% ipython --no-banner

In [1]: import numpy as np

In [2]: np.set_printoptions(precision=2, suppress=True, linewidth=160, sign=" ")

In [3]: m1 = np.loadtxt("dump.csv", delimiter=",")

In [4]: m1
Out[4]: 
array([[ 0.,  1.,  1.,  2.],
       [ 0.,  0.,  2.,  0.],
       [ 0.,  0.,  0.,  0.],
       [ 0.,  0.,  0.,  0.]])

In [5]: rk = np.linalg.matrix_rank(m1)

In [6]: rk
Out[6]: np.int64(2)

In [7]: ns = np.linalg.svd(m1)[2][rk:].T

In [8]: [int(np.linalg.matrix_rank(m1[:, :j + 1])) for j in range(4)]
Out[8]: [0, 1, 2, 2]

In [9]: np.allclose(m1 @ ns, 0)
Out[9]: True

In [10]: np.round(ns @ ns.T, 2) + 0
Out[10]: 
array([[ 1. ,  0. ,  0. ,  0. ],
       [ 0. ,  0.8,  0. , -0.4],
       [ 0. ,  0. ,  0. ,  0. ],
       [ 0. , -0.4,  0. ,  0.2]])

In [11]: [int(np.linalg.matrix_rank(m1[:i])) for i in range(1, len(m1) + 1)]
Out[11]: [1, 2, 2, 2]

In [12]: np.linalg.matrix_rank(m1.T @ m1), np.linalg.matrix_rank(m1 @ m1.T)
Out[12]: (np.int64(2), np.int64(2))

In [13]: [int(np.linalg.matrix_rank(np.linalg.matrix_power(m1, p))) for p in range(1, 5)]
Out[13]: [2, 1, 0, 0]

In [14]: m1 @ m1
Out[14]: 
array([[ 0.,  0.,  2.,  0.],
       [ 0.,  0.,  0.,  0.],
       [ 0.,  0.,  0.,  0.],
       [ 0.,  0.,  0.,  0.]])

In [15]: np.sort(np.linalg.eigvals(m1))
Out[15]: array([ 0.,  0.,  0.,  0.])

In [16]: mat = np.array([[-9, -3, -24, -21, -3, -9],
    ...:     [0, 0, 0, 0, 0, 0],
    ...:     [6, 2, 16, 14, 2, 6],
    ...:     [-9, -3, -24, -21, -3, -9]])

In [17]: mat
Out[17]: 
array([[ -9,  -3, -24, -21,  -3,  -9],
       [  0,   0,   0,   0,   0,   0],
       [  6,   2,  16,  14,   2,   6],
       [ -9,  -3, -24, -21,  -3,  -9]])

In [18]: w1 = np.array([[2, 3, 0, 1, 2],
    ...:     [0, 3, 0, 1, 2],
    ...:     [1, 0, 0, 3, 1],
    ...:     [0, 1, 3, 2, 0],
    ...:     [1, 0, 1, 1, 2],
    ...:     [2, 2, 1, 3, 0]])

In [19]: c = np.array([-1, 0, 0, 2, -1])

In [20]: hid = np.maximum(mat @ w1 + c, 0)

In [21]: hid
Out[21]: 
array([[   0,    0,    0,    0,    0],
       [   0,    0,    0,    2,    0],
       [  41,   50,   50,  106,   35],
       [   0,    0,    0,    0,    0]])

In [22]: C = np.array([[-1, -2], [2, -2], [-1, 1], [0, 0], [1, 2]])

In [23]: hid @ C
Out[23]: 
array([[  0,   0],
       [  0,   0],
       [ 44, -62],
       [  0,   0]])

In [24]: Uu, s, Vh = np.linalg.svd(mat, full_matrices=False)

In [25]: np.round(Vh @ Vh.T, 2) + 0
Out[25]: 
array([[ 1.,  0.,  0.,  0.],
       [ 0.,  1.,  0.,  0.],
       [ 0.,  0.,  1.,  0.],
       [ 0.,  0.,  0.,  1.]])

In [26]: np.cumsum(s ** 2) / np.sum(s ** 2)
Out[26]: array([ 1.,  1.,  1.,  1.])

In [27]: rk = np.linalg.matrix_rank(mat)

In [28]: rk
Out[28]: np.int64(1)

In [29]: ns = np.linalg.svd(mat)[2][rk:].T

In [30]: np.round(mat @ ns, 2) + 0
Out[30]: 
array([[ 0.,  0.,  0.,  0.,  0.],
       [ 0.,  0.,  0.,  0.,  0.],
       [ 0.,  0.,  0.,  0.,  0.],
       [ 0.,  0.,  0.,  0.,  0.]])

In [31]: np.linalg.matrix_rank(mat.T @ mat), np.linalg.matrix_rank(mat @ mat.T)
Out[31]: (np.int64(1), np.int64(1))

In [32]: [int(np.linalg.matrix_rank(mat[:i])) for i in range(1, len(mat) + 1)]
Out[32]: [1, 1, 1, 1]

In [33]: [int(np.linalg.matrix_rank(np.delete(mat, i, axis=0))) for i in range(4)]
Out[33]: [1, 1, 1, 1]

In [34]: [int(np.linalg.matrix_rank(mat[:, :j + 1])) for j in range(6)]
Out[34]: [1, 1, 1, 1, 1, 1]

In [35]: W0 = np.load("out9.npy")

In [36]: W0
Out[36]: 
array([[-18.73,  -1.6 ,  -1.6 ],
       [-11.8 ,  -1.19,  -1.19],
       [ -4.77,  -1.  ,  -1.  ],
       [ -2.44,  -1.  ,  -1.  ],
       [ -2.15,  -1.  ,  -1.  ],
       [ -1.38,  -0.99,  -0.99],
       [ -1.  ,  -0.97,  -0.97],
       [ -0.68,  -0.94,  -0.94],
       [ -0.57,  -0.92,  -0.92],
       [ -0.11,  -0.71,  -0.71],
       [  0.  ,   0.01,   0.01],
       [  0.01,   0.58,   0.58],
       [  0.11,   1.38,   1.38],
       [  0.12,   1.4 ,   1.4 ],
       [  0.35,   2.31,   2.31],
       [  0.77,   3.38,   3.38],
       [  1.49,   4.75,   4.75],
       [  1.96,   5.51,   5.51],
       [  2.17,   5.84,   5.84],
       [  3.87,   8.11,   8.11],
       [  6.6 ,  11.17,  11.17],
       [  6.91,  11.5 ,  11.5 ],
       [  7.25,  11.85,  11.85],
       [  8.61,  13.19,  13.19],
       [ 10.36,  14.84,  14.84],
       [ 15.61,  19.41,  19.41],
       [ 15.76,  19.53,  19.53],
       [ 16.34,  20.01,  20.01]])

In [37]: Uu, s, Vh = np.linalg.svd(W0)

In [38]: s.round(2) + 0
Out[38]: array([ 74.37,  19.41,   0.  ])

In [39]: np.argmax(s[:-1] / (s[1:] + 1e-6)) + 1
Out[39]: np.int64(2)

In [40]: B = Uu[:, :2] @ np.diag(s[:2]) @ Vh[:2]

In [41]: round(float(np.linalg.norm(W0 - B, 2)), 2), round(s[2], 2)
Out[41]: (0.0, np.float64(0.0))

In [42]: np.round(np.linalg.norm(W0 - B) / np.linalg.norm(W0), 2)
Out[42]: np.float64(0.0)

In [43]: np.linalg.matrix_rank(W0, rtol=0.05)
Out[43]: np.int64(2)

In [44]: np.linalg.matrix_rank(B)
Out[44]: np.int64(2)

In [45]: d = np.linalg.norm(W0[:, None] - W0[None], axis=-1)

In [46]: np.unravel_index(d.round(6).argmax(), d.shape)
Out[46]: (np.int64(0), np.int64(27))

In [47]: np.flatnonzero(d[1] < d.mean() / 2)
Out[47]: array([ 1])

In [48]: d.shape
Out[48]: (28, 28)
